$ ipython --no-banner

In [1]: import numpy as np

In [2]: np.set_printoptions(suppress=True, linewidth=120)

In [3]: rd = lambda a: np.round(a, 2) + 0

In [4]: K = np.load("m.npy")

In [5]: print(K)
[[-0.33  0.58  0.04 17.61 32.06 -0.3  21.55 30.54  9.32 -0.33 28.75  8.81]
 [ 0.56  0.62  0.35 20.23 30.06  0.54 19.88 27.97  9.67 -0.84 29.64 10.15]
 [-0.43 -0.47  0.71 19.29 30.48 -0.19 20.2  29.78  9.43 -0.42 30.46 10.51]
 [ 0.48  0.31  1.05 20.82 29.03 -0.33 20.69 28.68 11.63 -1.6  31.66 10.3 ]
 [-0.66  0.24  1.29 21.1  30.3   1.62 19.07 29.54  9.04  0.12 27.91  9.41]
 [ 1.3   0.64 -1.77 20.62 28.28  0.36 21.11 31.04 11.94  0.83 31.18 10.05]
 [-2.24  1.13 -1.09 19.34 28.52  0.04 18.77 28.27 11.45 -1.45 28.91 10.37]
 [ 0.82  0.23 -1.33 20.06 30.43 -0.45 21.47 29.64  9.28 -0.05 30.57 11.97]
 [ 1.41  0.65  2.27 19.76 28.35  0.86 20.06 29.02 10.65 -0.26 30.92  9.05]
 [-1.31  0.02 -0.51 20.14 27.6   0.23 20.06 28.68  8.2   0.07 30.18 10.29]
 [ 0.25  1.56 -1.24 20.22 28.23 -0.31 20.24 30.2  10.3  -1.21 30.93 11.3 ]
 [-1.23 -1.93  0.05 19.54 30.52  0.11 19.81 28.14 10.18 -1.92 30.48  9.37]
 [-1.13  0.11 -1.79 20.14 28.16 -0.68 22.02 30.1   8.47 -1.27 29.27  9.87]
 [ 0.06 -0.4   0.7  19.56 29.93  0.96 19.84 29.35 11.83  0.31 27.95 10.59]
 [-0.34  0.98  0.12 19.32 31.09  0.66 21.05 31.09  9.28 -0.5  30.15 11.52]]

In [6]: def softmax(z):
   ...:     e = np.exp(z - z.max(axis=-1, keepdims=True))
   ...:     return e / e.sum(axis=-1, keepdims=True)
   ...: 

In [7]: rd(softmax(10 * K[9]))
Out[7]: array([0., 0., 0., 0., 0., 0., 0., 0., 0., 0., 1., 0.])

In [8]: rd(softmax(K[9] + -1))
Out[8]: array([0.  , 0.  , 0.  , 0.  , 0.06, 0.  , 0.  , 0.17, 0.  , 0.  , 0.77, 0.  ])

In [9]: att = K @ K.T / np.sqrt(12)

In [10]: print(softmax(att).round(6).argmax(axis=1))
[14 14 14 14 14  5 14 14 14 14 14 14 14 14 14]

In [11]: np.linalg.cond(K) > 100
Out[11]: np.True_

In [12]: [round(float(x), 2) for x in np.linalg.svd(K, compute_uv=False)[:3]]
Out[12]: [234.11, 6.28, 5.71]

In [13]: round(np.log10(np.linalg.cond(K)))
Out[13]: 2

In [14]: rd(np.linalg.norm(K, 2) / np.linalg.norm(K))
Out[14]: np.float64(1.0)

In [15]: Q, r_ = np.linalg.qr(K)

In [16]: rd(np.abs(np.diag(r_)))
Out[16]: array([ 3.92,  3.21,  4.22, 69.9 ,  8.05,  1.85,  2.46,  2.27,  4.13,  1.71,  3.02,  2.57])

In [17]: rd(Q.T @ Q)
Out[17]: 
array([[1., 0., 0., 0., 0., 0., 0., 0., 0., 0., 0., 0.],
       [0., 1., 0., 0., 0., 0., 0., 0., 0., 0., 0., 0.],
       [0., 0., 1., 0., 0., 0., 0., 0., 0., 0., 0., 0.],
       [0., 0., 0., 1., 0., 0., 0., 0., 0., 0., 0., 0.],
       [0., 0., 0., 0., 1., 0., 0., 0., 0., 0., 0., 0.],
       [0., 0., 0., 0., 0., 1., 0., 0., 0., 0., 0., 0.],
       [0., 0., 0., 0., 0., 0., 1., 0., 0., 0., 0., 0.],
       [0., 0., 0., 0., 0., 0., 0., 1., 0., 0., 0., 0.],
       [0., 0., 0., 0., 0., 0., 0., 0., 1., 0., 0., 0.],
       [0., 0., 0., 0., 0., 0., 0., 0., 0., 1., 0., 0.],
       [0., 0., 0., 0., 0., 0., 0., 0., 0., 0., 1., 0.],
       [0., 0., 0., 0., 0., 0., 0., 0., 0., 0., 0., 1.]])

In [18]: Q, V = np.linalg.qr(K[:, :8])[0], np.linalg.qr(K[:, 8:])[0]

In [19]: sig = np.linalg.svd(Q.T @ V, compute_uv=False)

In [20]: rd(np.degrees(np.arccos(sig.clip(0, 1))))
Out[20]: array([ 1.48, 34.36, 54.06, 68.68])

In [21]: F = np.array([[0, 2, 0, 3], [0, 0, 1, -9], [0, 0, 0, -9], [0, 0, 0, 0]])

In [22]: # column 3 is much longer than the rest

In [23]: proj = np.triu(np.array([[2, -2, -2, -1], [2, 2, 0, 2], [-1, -2, 0, -2], [0, -2, -1, 2]]), 1) + np.eye(4)

In [24]: M2 = proj @ F @ np.linalg.inv(proj)

In [25]: print(rd(np.linalg.det(M2)))
0.0

In [26]: print(np.poly(M2))
[1. 0. 0. 0. 0.]

In [27]: np.trace(M2), np.trace(F)
Out[27]: (np.float64(0.0), np.int64(0))

In [28]: C2 = F.T @ F

In [29]: rd(np.linalg.eigvalsh(C2)[::-1])
Out[29]: array([171.69,   3.82,   0.49,   0.  ])

In [30]: np.allclose(C2, C2.T)
Out[30]: True

In [31]: np.diag(C2)
Out[31]: array([  0,   4,   1, 171])

In [32]: C2
Out[32]: 
array([[  0,   0,   0,   0],
       [  0,   4,   0,   6],
       [  0,   0,   1,  -9],
       [  0,   6,  -9, 171]])

In [33]: np.linalg.matrix_rank(C2)
Out[33]: np.int64(3)

In [34]: np.trace(C2), (F ** 2).sum()
Out[34]: (np.int64(176), np.int64(176))

In [35]: U, sig, VT = np.linalg.svd(F)

In [36]: np.argmax(sig[:-1] / (sig[1:] + 1e-6)) + 1
Out[36]: np.int64(3)

In [37]: M2 = U[:, :3] @ np.diag(sig[:3]) @ VT[:3]

In [38]: rd(M2)
Out[38]: 
array([[ 0.,  2.,  0.,  3.],
       [ 0.,  0.,  1., -9.],
       [ 0.,  0.,  0., -9.],
       [ 0.,  0.,  0.,  0.]])

In [39]: np.linalg.matrix_rank(M2)
Out[39]: np.int64(3)

In [40]: np.linalg.matrix_rank(F, rtol=0.05)
Out[40]: np.int64(3)

In [41]: print(rd(np.linalg.norm(F - M2) / np.linalg.norm(F)))
0.0

In [42]: np.linalg.matrix_rank(F - F[0, 0] * np.eye(4))
Out[42]: np.int64(3)

In [43]: F @ F
Out[43]: 
array([[  0,   0,   2, -18],
       [  0,   0,   0,  -9],
       [  0,   0,   0,   0],
       [  0,   0,   0,   0]])

In [44]: np.prod(np.diag(F)), rd(np.linalg.det(F))
Out[44]: (np.int64(0), np.float64(0.0))

In [45]: print([int(np.linalg.matrix_rank(np.linalg.matrix_power(F, p))) for p in range(1, 5)])
[3, 2, 1, 0]

In [46]: np.abs(np.diag(np.linalg.qr(F)[1])) > 1e-9
Out[46]: array([False, False, False, False])

In [47]: rd(np.trace(np.linalg.pinv(F) @ F))
Out[47]: np.float64(3.0)

In [48]: E = np.loadtxt("arr.csv", delimiter=",")

In [49]: E
Out[49]: 
array([[0., 0., 0., 0., 0., 5.],
       [0., 0., 0., 0., 0., 0.],
       [0., 0., 0., 0., 0., 1.],
       [0., 0., 0., 0., 0., 7.],
       [0., 0., 0., 0., 0., 5.],
       [5., 0., 1., 7., 5., 0.]])

In [50]: # row 4 repeats row 0

In [51]: [round(float(np.linalg.det(E[:i, :i])), 2) + 0 for i in range(1, 7)]
Out[51]: [0.0, 0.0, 0.0, 0.0, 0.0, 0.0]

In [52]: rd(E @ np.linalg.pinv(E) @ E)
Out[52]: 
array([[0., 0., 0., 0., 0., 5.],
       [0., 0., 0., 0., 0., 0.],
       [0., 0., 0., 0., 0., 1.],
       [0., 0., 0., 0., 0., 7.],
       [0., 0., 0., 0., 0., 5.],
       [5., 0., 1., 7., 5., 0.]])

In [53]: rd(np.trace(np.linalg.pinv(E) @ E))
Out[53]: np.float64(2.0)

In [54]: M = np.loadtxt("out5.csv", delimiter=",")

In [55]: M
Out[55]: 
array([[ 0.,  0.,  0.,  0.,  0.,  0.,  0.,  0.,  0.,  0., -2.,  0.],
       [ 0.,  0., -1.,  0.,  0.,  0.,  0.,  0.,  0.,  0.,  0.,  0.],
       [ 0.,  0.,  0.,  0., -3.,  0.,  0.,  0.,  0.,  0.,  0.,  0.],
       [ 0.,  0.,  0.,  0.,  0.,  0.,  0., -2.,  0.,  0.,  0.,  0.],
       [-2.,  0.,  0.,  0.,  0.,  0.,  0.,  0.,  0.,  0.,  0.,  0.],
       [ 0.,  0.,  0.,  0.,  0.,  0.,  0.,  0., -2.,  0.,  0.,  0.],
       [ 0.,  2.,  0.,  0.,  0.,  0.,  0.,  0.,  0.,  0.,  0.,  0.],
       [ 0.,  0.,  0.,  0.,  0.,  0.,  0.,  0.,  0., -2.,  0.,  0.],
       [ 0.,  0.,  0.,  0.,  0.,  0.,  0.,  0.,  0.,  0.,  0.,  0.],
       [ 0.,  0.,  0.,  1.,  0.,  0.,  0.,  0.,  0.,  0.,  0.,  0.],
       [ 0.,  0.,  0.,  0.,  0., -2.,  0.,  0.,  0.,  0.,  0.,  0.],
       [ 0.,  0.,  0.,  0.,  0.,  0.,  0.,  0.,  0.,  0.,  0.,  0.]])

In [56]: w, V = np.linalg.eigh(E)

In [57]: x0 = np.array([-2, -2, 1, -1, -2, 2])

In [58]: rd(np.linalg.eigvalsh(E[1:, 1:]))
Out[58]: array([-8.66,  0.  ,  0.  ,  0.  ,  8.66])

In [59]: x0 @ E @ x0
Out[59]: np.float64(-104.0)

In [60]: (np.sign(V[:, -1].round(6)) == np.sign(V[0, -1].round(6))).astype(int)
Out[60]: array([1, 0, 1, 1, 1, 1])

In [61]: rd(x0 @ E @ x0 / (x0 @ x0)), rd(w[0]), rd(w[-1])
Out[61]: (np.float64(-5.78), np.float64(-10.0), np.float64(10.0))

In [62]: np.abs(np.diag(np.linalg.qr(M)[1])) > 1e-9
Out[62]: array([ True,  True,  True,  True,  True,  True, False,  True,  True,  True, False, False])

In [63]: np.unique(M.round(6), axis=0).shape
Out[63]: (11, 12)

In [64]: np.linalg.lstsq(M[:-1].T, M[-1])[2]
Out[64]: np.int32(10)
